$ python -q
>>> import numpy as np
>>> from numpy import linalg as LA
>>> np.set_printoptions(suppress=True, linewidth=200)
>>> m1 = np.load("run7.npy")
>>> m1
array([[ 3,  0,  5,  6],
       [ 3,  0,  5,  6],
       [ 1, -2,  3,  4],
       [ 3,  0,  5,  6],
       [ 3,  0,  5,  6],
       [ 4,  1,  6,  7],
       [ 1, -2,  3,  4]])
>>> np.argsort(-LA.norm(m1, axis=0).round(6), kind="stable")[:3]
array([3, 2, 0])
>>> round(float(LA.norm(m1, 2) / LA.norm(m1)), 1)
1.0
>>> w1 = np.array([[2, -2, -1], [-2, -2, -2], [0, 2, 1], [1, 2, 2]])
>>> coef = np.array([-1, 0, 2])
>>> act = np.maximum(m1 @ w1 + coef, 0)
>>> (act > 0).mean(axis=0)
array([1., 1., 1.])
>>> C = np.array([[-2, 2, -1], [0, -1, -2], [1, 2, 0]])
>>> (act @ C).round(6).argmax(axis=1)
array([1, 1, 1, 1, 1, 1, 1])
>>> B = np.array([[-2, 2, 0], [-1, 2, 2], [-2, 0, -2], [-1, -1, 0]])
>>> np.einsum("ik,kj->ij", m1, B)
array([[-22,   0, -10],
       [-22,   0, -10],
       [-10,  -6, -10],
       [-22,   0, -10],
       [-22,   0, -10],
       [-28,   3, -10],
       [-10,  -6, -10]])
>>> np.vstack([m1, B.T]).shape
(10, 4)
>>> np.einsum("ij,ij->i", m1, m1)
array([ 70,  70,  30,  70,  70, 102,  30])
>>> np.einsum("ij->j", m1)
array([18, -3, 32, 39])
>>> B = m1[0, 0] * m1[1:] - np.outer(m1[1:, 0], m1[0])
>>> B
array([[ 0,  0,  0,  0],
       [ 0, -6,  4,  6],
       [ 0,  0,  0,  0],
       [ 0,  0,  0,  0],
       [ 0,  3, -2, -3],
       [ 0, -6,  4,  6]])
>>> LA.matrix_rank(B), LA.matrix_rank(m1)
(np.int64(1), np.int64(2))
>>> np.flatnonzero(~B.round(6).any(axis=1))
array([0, 2, 3])
>>> M = np.load("test4.npy")
>>> M
array([[ 4,  4,  1],
       [ 4, -4, -3],
       [ 1, -3,  6]])
>>> w, V = LA.eig(M)
>>> np.round(M @ V[:, 0] - w[0] * V[:, 0], 1) + 0
array([0., 0., 0.])
>>> w.round(1)
array([-6.5,  5.6,  6.8])
>>> np.round(np.sort(LA.eigvals(M @ M)), 1)
array([31.6, 41.7, 46.8])
>>> np.round(np.sort(LA.eigvals(M.T)), 1)
array([-6.5,  5.6,  6.8])
